$ python3 -q
>>> import numpy as np
>>> np.set_printoptions(precision=3, suppress=True, linewidth=120)
>>> F = np.loadtxt("data.csv", delimiter=",")
>>> print(F)
[[-1.     0.721  0.523]
 [-0.797 -0.327  0.327]
 [-0.979 -0.68   0.641]
 [ 0.    -0.952  0.641]
 [-0.749 -0.854  0.604]
 [-0.711 -0.04   0.178]
 [-0.876 -0.984  0.845]
 [ 0.129  0.363 -0.178]
 [-0.38  -0.537  0.31 ]
 [-0.06   0.883 -0.508]
 [ 0.565  0.53  -0.345]
 [-0.996  0.05   0.493]
 [ 0.941  0.935 -0.77 ]
 [-0.934 -0.845  0.675]
 [ 0.446 -0.02  -0.08 ]
 [ 0.984  0.585 -0.617]
 [-0.664  0.572 -0.119]
 [ 0.454  0.859 -0.551]
 [ 0.8    0.929 -0.706]
 [-0.912 -0.09   0.31 ]
 [ 0.976 -0.735 -0.02 ]
 [ 0.984 -0.1   -0.38 ]]
>>> P = F @ np.linalg.solve(F.T @ F, F.T)
>>> print(np.round(P @ F[:, 0], 3) + 0)
[-1.    -0.797 -0.979  0.    -0.749 -0.711 -0.876  0.129 -0.38  -0.06   0.565 -0.996  0.941 -0.934  0.446  0.984 -0.664
  0.454  0.8   -0.912  0.976  0.984]
>>> print(np.allclose(P @ P, P))
True
>>> cov = np.cov(F, rowvar=False)
>>> print(round(float(np.corrcoef(F[:, 1], F[:, 2])[0, 1]), 3))
-0.801
>>> print(np.median(F, axis=0))
[-0.22  -0.03   0.079]
>>> print(np.polyfit(F[:, 1], F[:, 2], 1))
[-0.605  0.065]
>>> print(np.corrcoef(F.T))
[[ 1.     0.408 -0.818]
 [ 0.408  1.    -0.801]
 [-0.818 -0.801  1.   ]]
>>> print(np.argwhere(np.triu(np.abs(np.corrcoef(F.T)) > 0.8, 1)))
[[0 2]
 [1 2]]
>>> cen = F - F.mean(axis=0)
>>> evecs = np.linalg.svd(cen)[2][:2]
>>> B = cen - cen @ evecs.T @ evecs
>>> print(B.std(axis=0))
[0.039 0.042 0.098]
>>> print(round(float(np.linalg.norm(B) / np.linalg.norm(cen)), 3))
0.101
>>> labels = F[:, 2] > np.median(F[:, 2])
>>> r0 = F[labels].mean(axis=0) - F[~labels].mean(axis=0)
>>> print(r0)
[-1.263 -0.849  0.893]
>>> print(labels.astype(int))
[1 1 1 1 1 1 1 0 1 0 0 1 0 1 0 0 0 0 0 1 0 0]
>>> cen = F - F.mean(axis=0)
>>> left, sig, vt = np.linalg.svd(cen, full_matrices=False)
>>> print(np.linalg.matrix_rank(cen))
3
>>> print(vt[0] * np.sign(vt[0, np.abs(vt[0]).argmax()]))
[ 0.686  0.528 -0.5  ]
>>> print(round(float((sig ** 2).sum() ** 2 / (sig ** 4).sum()), 3))
1.593
>>> print(np.searchsorted(np.cumsum(sig ** 2) / (sig ** 2).sum(), 0.9) + 1)
2
>>> print(sig ** 2 / (sig ** 2).sum())
[0.758 0.232 0.01 ]
>>> print(np.abs(left[:, 0]).argmax())
12
>>> mat = np.loadtxt("dump.csv", delimiter=",")
>>> print(mat)
[[ 0.764  1.614  2.411]
 [-2.387  1.342 -1.226]
 [-0.307  2.408  1.763]
 [ 1.416 -2.216  1.445]
 [ 1.498  0.214  2.591]
 [-1.713  1.124 -2.191]
 [ 0.983  1.498 -2.406]
 [ 0.073  2.414 -1.78 ]
 [-0.229  2.978 -0.279]
 [-2.796 -0.925  0.57 ]
 [-2.749  1.081 -0.523]
 [-1.217  2.491  1.146]
 [-1.329  0.954 -2.515]
 [-2.248  1.75   0.939]
 [ 2.817  0.268  0.995]
 [-2.216  1.489  1.369]
 [ 2.436 -1.53  -0.852]
 [ 0.831  1.488 -2.469]
 [-1.857  1.925 -1.358]
 [ 1.84  -0.645 -2.28 ]
 [-0.385 -1.639 -2.483]
 [-1.686 -2.444 -0.428]
 [-1.03  -2.253 -1.693]
 [ 1.08  -1.134 -2.559]
 [-1.868  2.26   0.634]
 [ 0.049 -0.108  2.998]]
>>> x0 = np.array([3, 2, 1])
>>> target = mat @ x0
>>> print(np.linalg.lstsq(mat, target)[0])
[3. 2. 1.]
>>> print(np.linalg.solve(mat.T @ mat, mat.T @ target))
[3. 2. 1.]
>>> rng = np.random.default_rng(7428)
>>> target = target + 0.02 * rng.normal(size=26)
>>> print(target)
[  7.945  -5.673   5.644   1.243   7.496  -5.104   3.532   3.255   4.974  -9.698  -6.58    2.493  -4.597  -2.308
   9.976  -2.294   3.388   2.972  -3.08    1.943  -6.899 -10.405  -9.289  -1.591  -0.438   2.901]
>>> b, *_ = np.linalg.lstsq(mat, target)
>>> print([round(float(np.linalg.norm(np.linalg.solve(mat.T @ mat + lam * np.eye(3), mat.T @ target))), 2) for lam in (0, 1, 10, 100)])
[3.74, 3.67, 3.17, 1.38]
>>> print(round(np.linalg.norm(target - mat @ b), 3))
0.087
>>> print(b.round())
[3. 2. 1.]
>>> print(np.round(mat.T @ (target - mat @ b), 3) + 0)
[0. 0. 0.]
